% python3 -q
>>> import numpy as np
>>> np.set_printoptions(precision=1, suppress=True, linewidth=140)
>>> mat = np.loadtxt("sample12.csv", delimiter=",")
>>> mat
array([[ 0.,  0.,  0.,  0.],
       [ 0., -2.,  2.,  1.],
       [ 0.,  0.,  0.,  0.],
       [ 0.,  0.,  0.,  0.],
       [ 0., -2.,  2.,  1.],
       [ 1., -1., -2.,  0.],
       [ 4., -3.,  0.,  2.],
       [ 2., -2.,  2.,  2.],
       [ 2., -3.,  0.,  1.],
       [ 0., -2.,  2.,  1.],
       [ 3., -3.,  0.,  2.],
       [ 2., -2.,  2.,  2.],
       [ 0., -2.,  2.,  1.],
       [ 0., -2.,  2.,  1.],
       [ 0.,  0.,  0.,  0.],
       [ 4., -3.,  0.,  2.],
       [ 1., -1., -2.,  0.],
       [ 0.,  0.,  0.,  0.],
       [-1.,  0.,  0.,  0.],
       [ 2., -4.,  4.,  3.]])
>>> # row 2 repeats row 0
>>> P = mat @ np.linalg.solve(mat.T @ mat, mat.T)
>>> np.round(np.trace(P), 1)
np.float64(4.0)
>>> np.linalg.matrix_rank(np.eye(20) - P)
np.int64(16)
>>> np.round(P @ mat[:, 0], 1) + 0
array([ 0.,  0.,  0.,  0.,  0.,  1.,  4.,  2.,  2.,  0.,  3.,  2.,  0.,  0.,  0.,  4.,  1.,  0., -1.,  2.])
>>> np.allclose(P @ P, P)
True
>>> d = np.linalg.norm(mat[:, None] - mat[None], axis=-1)
>>> print(np.linalg.matrix_rank(d ** 2))
6
>>> np.linalg.norm(mat - mat.mean(axis=0), axis=1)
array([2.2, 1.7, 2.2, 2.2, 1.7, 2.9, 3.5, 2. , 1.9, 1.7, 2.7, 2. , 1.7, 1.7, 2.2, 3.5, 2.9, 2.2, 2.8, 4.7])
>>> d.shape
(20, 20)
>>> np.flatnonzero(d[6] < d.mean() / 2)
array([ 6, 10, 15])
>>> np.linalg.norm(mat, axis=1)
array([0. , 3. , 0. , 0. , 3. , 2.4, 5.4, 4. , 3.7, 3. , 4.7, 4. , 3. , 3. , 0. , 5.4, 2.4, 0. , 1. , 6.7])
>>> Xc = mat - mat.mean(axis=0)
>>> vecs = np.linalg.svd(Xc)[2][:3]
>>> out = Xc - Xc @ vecs.T @ vecs
>>> print((Xc @ vecs.T).std(axis=0))
[2.  1.5 0.5]
>>> print(np.round(out.std(axis=0), 1) + 0)
[0.  0.  0.  0.1]
>>> np.round(np.linalg.norm(out) / np.linalg.norm(Xc), 1)
np.float64(0.0)
>>> print(np.round(np.cov(Xc @ vecs.T, rowvar=False), 1) + 0)
[[4.3 0.  0. ]
 [0.  2.3 0. ]
 [0.  0.  0.2]]
>>> np.diag(vecs.T @ vecs)
array([0.9, 1. , 0.9, 0.3])
>>> print(np.linalg.norm(out, axis=1).round(6).argmax())
18
>>> A = np.load("test11.npy")
>>> A
array([[2, 1, 0, 5, 3, 1, 5],
       [1, 2, 1, 0, 5, 3, 1],
       [0, 1, 2, 1, 0, 5, 3],
       [5, 0, 1, 2, 1, 0, 5],
       [3, 5, 0, 1, 2, 1, 0],
       [1, 3, 5, 0, 1, 2, 1],
       [5, 1, 3, 5, 0, 1, 2]])
>>> # symmetric
>>> u = np.array([1, -3, 0, -1, 1, 2, 0])
>>> out = A + np.outer(u, np.eye(7)[3])
>>> out
array([[ 2.,  1.,  0.,  6.,  3.,  1.,  5.],
       [ 1.,  2.,  1., -3.,  5.,  3.,  1.],
       [ 0.,  1.,  2.,  1.,  0.,  5.,  3.],
       [ 5.,  0.,  1.,  1.,  1.,  0.,  5.],
       [ 3.,  5.,  0.,  2.,  2.,  1.,  0.],
       [ 1.,  3.,  5.,  2.,  1.,  2.,  1.],
       [ 5.,  1.,  3.,  5.,  0.,  1.,  2.]])
>>> np.round(np.linalg.det(out) / np.linalg.det(A), 1), round(1 + np.linalg.solve(A, u)[3], 1)
(np.float64(1.3), np.float64(1.3))
>>> np.linalg.matrix_rank(out - A)
np.int64(1)
>>> q, R = np.linalg.qr(out)
>>> print(q.shape, R.shape)
(7, 7) (7, 7)
>>> round(float(abs(R[0, 0])), 1), np.round(np.linalg.norm(out[:, 0]), 1)
(8.1, np.float64(8.1))
>>> np.round(q.T @ q, 1) + 0
array([[1., 0., 0., 0., 0., 0., 0.],
       [0., 1., 0., 0., 0., 0., 0.],
       [0., 0., 1., 0., 0., 0., 0.],
       [0., 0., 0., 1., 0., 0., 0.],
       [0., 0., 0., 0., 1., 0., 0.],
       [0., 0., 0., 0., 0., 1., 0.],
       [0., 0., 0., 0., 0., 0., 1.]])
>>> np.abs(np.diag(R))
array([8.1, 5.5, 5. , 6.7, 4.6, 4. , 3. ])
>>> np.round(q @ R, 1) + 0
array([[ 2.,  1.,  0.,  6.,  3.,  1.,  5.],
       [ 1.,  2.,  1., -3.,  5.,  3.,  1.],
       [ 0.,  1.,  2.,  1.,  0.,  5.,  3.],
       [ 5.,  0.,  1.,  1.,  1.,  0.,  5.],
       [ 3.,  5.,  0.,  2.,  2.,  1.,  0.],
       [ 1.,  3.,  5.,  2.,  1.,  2.,  1.],
       [ 5.,  1.,  3.,  5.,  0.,  1.,  2.]])
>>> m1 = np.load("mat.npy")
>>> m1
array([[ 0., -1., -3.,  2.],
       [-1.,  0.,  0.,  0.],
       [-3.,  0.,  0.,  0.],
       [ 2.,  0.,  0.,  0.]])
>>> np.abs(np.diag(np.linalg.qr(m1)[1])) > 1e-9
array([ True,  True, False, False])
>>> np.round(np.trace(np.linalg.pinv(m1) @ m1), 1)
np.float64(2.0)
>>> np.linalg.lstsq(m1[:-1].T, m1[-1])[2]
np.int32(2)
>>> np.unique(m1.round(6), axis=0).shape
(4, 4)
>>> round(float(np.abs(np.linalg.eigvals(m1)).max()), 1)
3.7
>>> (m1 - m1.T) / 2
array([[0., 0., 0., 0.],
       [0., 0., 0., 0.],
       [0., 0., 0., 0.],
       [0., 0., 0., 0.]])
>>> np.linalg.matrix_power(m1, 2)
array([[14.,  0.,  0.,  0.],
       [ 0.,  1.,  3., -2.],
       [ 0.,  3.,  9., -6.],
       [ 0., -2., -6.,  4.]])
